$ python -q
>>> import numpy as np
>>> np.set_printoptions(suppress=True, linewidth=120)
>>> def rnd(a):
...     return np.round(a, 4) + 0
... 
>>> basis = np.array([[0, 3, 3], [1, 2, 0]])
>>> F = np.repeat(basis, 11 // 2, axis=0)
>>> rng = np.random.default_rng(242202)
>>> F = F + 0.02 * rng.normal(size=F.shape)
>>> print(rnd(F))
[[ 0.0147  3.0063  2.9562]
 [ 0.0423  2.9911  3.0053]
 [ 0.0271  2.9855  2.9614]
 [-0.0153  2.9774  3.0001]
 [ 0.0019  2.9763  3.0319]
 [ 0.9868  1.9862  0.0386]
 [ 0.9762  1.9627 -0.0097]
 [ 0.9963  2.0286 -0.0109]
 [ 1.0232  2.0216 -0.0305]
 [ 1.0276  2.0045 -0.0007]]
>>> Uu, sv, Vt = np.linalg.svd(F)
>>> rnd(sv)
array([10.0557,  3.6443,  0.0505])
>>> print(np.argmax(sv[:-1] / (sv[1:] + 1e-6)) + 1)
2
>>> M2 = Uu[:, :2] @ np.diag(sv[:2]) @ Vt[:2]
>>> rnd(np.abs(F - M2).max())
np.float64(0.0223)
>>> rnd(np.linalg.norm(F - M2, 2)), rnd(sv[2])
(np.float64(0.0505), np.float64(0.0505))
>>> q, vecs = np.linalg.qr(F[:, :1])[0], np.linalg.qr(F[:, 1:])[0]
>>> sv = np.linalg.svd(q.T @ vecs, compute_uv=False)
>>> rnd(np.degrees(np.arccos(sv.clip(0, 1))))
array([1.5783])
>>> rnd(sv)
array([0.9996])
>>> hat = F @ np.linalg.solve(F.T @ F, F.T)
>>> np.allclose(hat @ hat, hat)
True
>>> J = np.loadtxt("data.csv", delimiter=",")
>>> rnd(J)
array([[ 0.0526,  0.3158, -0.9474],
       [ 0.3158,  0.8947,  0.3158],
       [-0.9474,  0.3158,  0.0526]])
>>> rnd(J @ J.T)
array([[1., 0., 0.],
       [0., 1., 0.],
       [0., 0., 1.]])
>>> rnd(np.linalg.svd(J, compute_uv=False))
array([1., 1., 1.])
>>> rnd(np.linalg.det(J[::-1]))
np.float64(1.0)
>>> print(rnd(np.linalg.eigvals(J).sum().real))
1.0
>>> np.einsum("ii->", J)
np.float64(1.0)
>>> rnd(np.abs(np.linalg.eigvals(J)).max())
np.float64(1.0)
>>> rnd(np.sort(np.abs(np.linalg.eigvals(J))))
array([1., 1., 1.])
>>> np.trace(J)
np.float64(1.0)
>>> feats = np.load("a.npy")
>>> print(feats)
[[-2.6684  1.4    -1.3   ]
 [-0.0697  0.8    -0.1   ]
 [-1.5698 -0.5    -0.9   ]
 [-1.0166  0.     -0.5   ]
 [-1.0119  1.8    -0.5   ]
 [-2.9855 -0.1    -1.5   ]
 [ 3.462  -1.7     1.8   ]
 [ 2.9636  1.6     1.5   ]
 [-2.1074 -0.1    -1.1   ]
 [ 0.863   1.6     0.4   ]
 [-1.8475 -0.8    -0.9   ]
 [-0.5187  0.     -0.3   ]
 [ 3.5024 -2.1     1.7   ]
 [ 1.5575 -0.4     0.8   ]]
>>> M2 = feats / np.linalg.norm(feats, axis=1, keepdims=True)
>>> cov = M2 @ M2.T
>>> rnd(np.linalg.norm(M2, axis=1))
array([1., 1., 1., 1., 1., 1., 1., 1., 1., 1., 1., 1., 1., 1.])
>>> rnd(np.degrees(np.arccos(np.clip(cov[4, 10], -1, 1))))
np.float64(79.1808)
>>> vec = np.array([2, -2, 2])
>>> rhs = feats @ vec
>>> coef, lr = np.zeros(3), 1 / np.linalg.norm(feats, 2) ** 2
>>> for i in range(10):
...     coef -= lr * feats.T @ (feats @ coef - rhs)
...     if i % 2 == 0: print(i, round(np.linalg.norm(feats @ coef - rhs), 4))
... 
0 4.8671
2 3.0764
4 1.9463
6 1.2342
8 0.787
>>> rnd(np.linalg.cond(feats))
np.float64(58.3718)
>>> rnd(coef)
array([ 2.4237, -1.8511,  1.2212])
>>> vec = np.array([-2, -3, 1])
>>> rhs = feats @ vec
>>> rnd(np.linalg.solve(feats.T @ feats, feats.T @ rhs))
array([-2., -3.,  1.])
>>> rnd(np.linalg.lstsq(feats, rhs)[0])
array([-2., -3.,  1.])
>>> rhs = rhs + 0.02 * rng.normal(size=14)
>>> print(rnd(rhs))
[-0.1606 -2.3155  3.7093  1.511  -3.8127  4.7645 -0.0005 -9.1995  3.419  -6.1205  5.1997  0.7723  1.0137 -1.096 ]
>>> coef, *_ = np.linalg.lstsq(feats, rhs)
>>> print(rnd(coef))
[-1.98   -2.9901  0.971 ]
>>> coef.round()
array([-2., -3.,  1.])
>>> mat = np.loadtxt("test10.csv", delimiter=",")
>>> mat
array([[0., 1., 2.],
       [0., 1., 2.],
       [2., 0., 0.]])
>>> rank = np.linalg.matrix_rank(mat)
>>> rank
np.int64(2)
>>> null = np.linalg.svd(mat)[2][rank:].T
>>> rnd(mat @ null)
array([[0.],
       [0.],
       [0.]])
>>> [int(np.linalg.matrix_rank(mat[:, :j + 1])) for j in range(3)]
[1, 2, 2]
>>> null.shape
(3, 1)
>>> rnd(null @ null.T)
array([[ 0. ,  0. ,  0. ],
       [ 0. ,  0.8, -0.4],
       [ 0. , -0.4,  0.2]])
>>> np.allclose(mat @ null, 0)
True
>>> vec = np.array([5, -1, 3])
>>> mat @ np.eye(3)[1]
array([1., 1., 0.])
>>> mat @ vec
array([ 5.,  5., 10.])
>>> np.linalg.norm(mat @ vec) <= np.linalg.norm(mat, 2) * np.linalg.norm(vec) + 1e-9
np.True_
>>> (mat * vec).sum(axis=1)
array([ 5.,  5., 10.])
>>> mat @ (2 * vec)
array([10., 10., 20.])
>>> rnd(np.abs(np.linalg.eigvals(mat)).max())
np.float64(2.5616)
>>> mat @ mat
array([[4., 1., 2.],
       [4., 1., 2.],
       [0., 2., 4.]])
>>> np.allclose(mat @ mat.T, mat.T @ mat)
False
>>> (mat + mat.T) / 2
array([[0. , 0.5, 2. ],
       [0.5, 1. , 1. ],
       [2. , 1. , 0. ]])
>>> rnd(np.linalg.det(mat))
np.float64(0.0)
